$ ipython --no-banner

In [1]: import numpy as np

In [2]: np.set_printoptions(precision=2, suppress=True, linewidth=140)

In [3]: rd = lambda a: np.round(a, 2) + 0

In [4]: M2 = np.array([[-1, -3], [3, 2]])

In [5]: mat = np.tile(M2, (2, 2))

In [6]: print(mat)
[[-1 -3 -1 -3]
 [ 3  2  3  2]
 [-1 -3 -1 -3]
 [ 3  2  3  2]]

In [7]: print(np.allclose(mat, mat.T))
False

In [8]: print(rd(np.sort(np.abs(np.linalg.eigvals(mat)))))
[0.   0.   5.29 5.29]

In [9]: print(np.allclose(mat[:-1].T @ np.linalg.lstsq(mat[:-1].T, mat[-1])[0], mat[-1]))
True

In [10]: print(np.abs(np.diag(np.linalg.qr(mat)[1])) > 1e-9)
[ True  True False False]

In [11]: print(rd(mat @ np.linalg.pinv(mat) @ mat))
[[-1. -3. -1. -3.]
 [ 3.  2.  3.  2.]
 [-1. -3. -1. -3.]
 [ 3.  2.  3.  2.]]

In [12]: P = np.triu(np.array([[2, -1, 1, 3], [1, -3, 1, -1], [1, 1, -3, 2], [2, -3, -3, -3]]), 1) + np.eye(4)

In [13]: M2 = P @ mat @ np.linalg.inv(P)

In [14]: print(np.linalg.matrix_rank(M2))
2

In [15]: print(rd(np.poly(M2)))
[ 1. -2. 28.  0.  0.]

In [16]: print(P @ mat - mat @ P)
[[  5.   0.   9.   3.]
 [ -4.  -2.  -9. -18.]
 [  6.   3.  10.   6.]
 [  0.   3.  -5. -13.]]

In [17]: print(rd(np.linalg.det(M2)))
0.0

In [18]: print(np.trace(M2), np.trace(mat))
2.0 2

In [19]: J = np.load("m.npy")

In [20]: print(J)
[[4. 1. 0. 0. 0. 0. 0. 0. 0. 0. 0. 0. 0. 0.]
 [0. 4. 1. 0. 0. 0. 0. 0. 0. 0. 0. 0. 0. 0.]
 [0. 0. 4. 1. 0. 0. 0. 0. 0. 0. 0. 0. 0. 0.]
 [0. 0. 0. 4. 1. 0. 0. 0. 0. 0. 0. 0. 0. 0.]
 [0. 0. 0. 0. 4. 1. 0. 0. 0. 0. 0. 0. 0. 0.]
 [0. 0. 0. 0. 0. 4. 1. 0. 0. 0. 0. 0. 0. 0.]
 [0. 0. 0. 0. 0. 0. 4. 1. 0. 0. 0. 0. 0. 0.]
 [0. 0. 0. 0. 0. 0. 0. 4. 1. 0. 0. 0. 0. 0.]
 [0. 0. 0. 0. 0. 0. 0. 0. 4. 1. 0. 0. 0. 0.]
 [0. 0. 0. 0. 0. 0. 0. 0. 0. 4. 1. 0. 0. 0.]
 [0. 0. 0. 0. 0. 0. 0. 0. 0. 0. 4. 1. 0. 0.]
 [0. 0. 0. 0. 0. 0. 0. 0. 0. 0. 0. 4. 1. 0.]
 [0. 0. 0. 0. 0. 0. 0. 0. 0. 0. 0. 0. 4. 1.]
 [0. 0. 0. 0. 0. 0. 0. 0. 0. 0. 0. 0. 0. 4.]]

In [21]: M2 = J[0, 0] * J[1:] - np.outer(J[1:, 0], J[0])

In [22]: print(M2)
[[ 0. 16.  4.  0.  0.  0.  0.  0.  0.  0.  0.  0.  0.  0.]
 [ 0.  0. 16.  4.  0.  0.  0.  0.  0.  0.  0.  0.  0.  0.]
 [ 0.  0.  0. 16.  4.  0.  0.  0.  0.  0.  0.  0.  0.  0.]
 [ 0.  0.  0.  0. 16.  4.  0.  0.  0.  0.  0.  0.  0.  0.]
 [ 0.  0.  0.  0.  0. 16.  4.  0.  0.  0.  0.  0.  0.  0.]
 [ 0.  0.  0.  0.  0.  0. 16.  4.  0.  0.  0.  0.  0.  0.]
 [ 0.  0.  0.  0.  0.  0.  0. 16.  4.  0.  0.  0.  0.  0.]
 [ 0.  0.  0.  0.  0.  0.  0.  0. 16.  4.  0.  0.  0.  0.]
 [ 0.  0.  0.  0.  0.  0.  0.  0.  0. 16.  4.  0.  0.  0.]
 [ 0.  0.  0.  0.  0.  0.  0.  0.  0.  0. 16.  4.  0.  0.]
 [ 0.  0.  0.  0.  0.  0.  0.  0.  0.  0.  0. 16.  4.  0.]
 [ 0.  0.  0.  0.  0.  0.  0.  0.  0.  0.  0.  0. 16.  4.]
 [ 0.  0.  0.  0.  0.  0.  0.  0.  0.  0.  0.  0.  0. 16.]]

In [23]: print(np.linalg.matrix_rank(M2), np.linalg.matrix_rank(J))
13 14

In [24]: print(J[:, 0] / J[0, 0])
[1. 0. 0. 0. 0. 0. 0. 0. 0. 0. 0. 0. 0. 0.]

In [25]: T = M2.reshape(13, 2, -1)

In [26]: print(T.sum(axis=1))
[[ 0. 16.  4.  0.  0.  0.  0.]
 [ 0.  0. 16.  4.  0.  0.  0.]
 [ 0.  0.  0. 16.  4.  0.  0.]
 [ 0.  0.  0.  0. 16.  4.  0.]
 [ 0.  0.  0.  0.  0. 16.  4.]
 [ 4.  0.  0.  0.  0.  0. 16.]
 [16.  4.  0.  0.  0.  0.  0.]
 [ 0. 16.  4.  0.  0.  0.  0.]
 [ 0.  0. 16.  4.  0.  0.  0.]
 [ 0.  0.  0. 16.  4.  0.  0.]
 [ 0.  0.  0.  0. 16.  4.  0.]
 [ 0.  0.  0.  0.  0. 16.  4.]
 [ 0.  0.  0.  0.  0.  0. 16.]]

In [27]: print(np.einsum("ihd,ihd->ih", T, T))
[[272.   0.]
 [272.   0.]
 [272.   0.]
 [272.   0.]
 [272.   0.]
 [256.  16.]
 [  0. 272.]
 [  0. 272.]
 [  0. 272.]
 [  0. 272.]
 [  0. 272.]
 [  0. 272.]
 [  0. 256.]]

In [28]: print(np.swapaxes(T, 1, 2)[0])
[[ 0.  0.]
 [16.  0.]
 [ 4.  0.]
 [ 0.  0.]
 [ 0.  0.]
 [ 0.  0.]
 [ 0.  0.]]

In [29]: print(np.einsum("ihd,jhd->hij", T, T).shape)
(2, 13, 13)
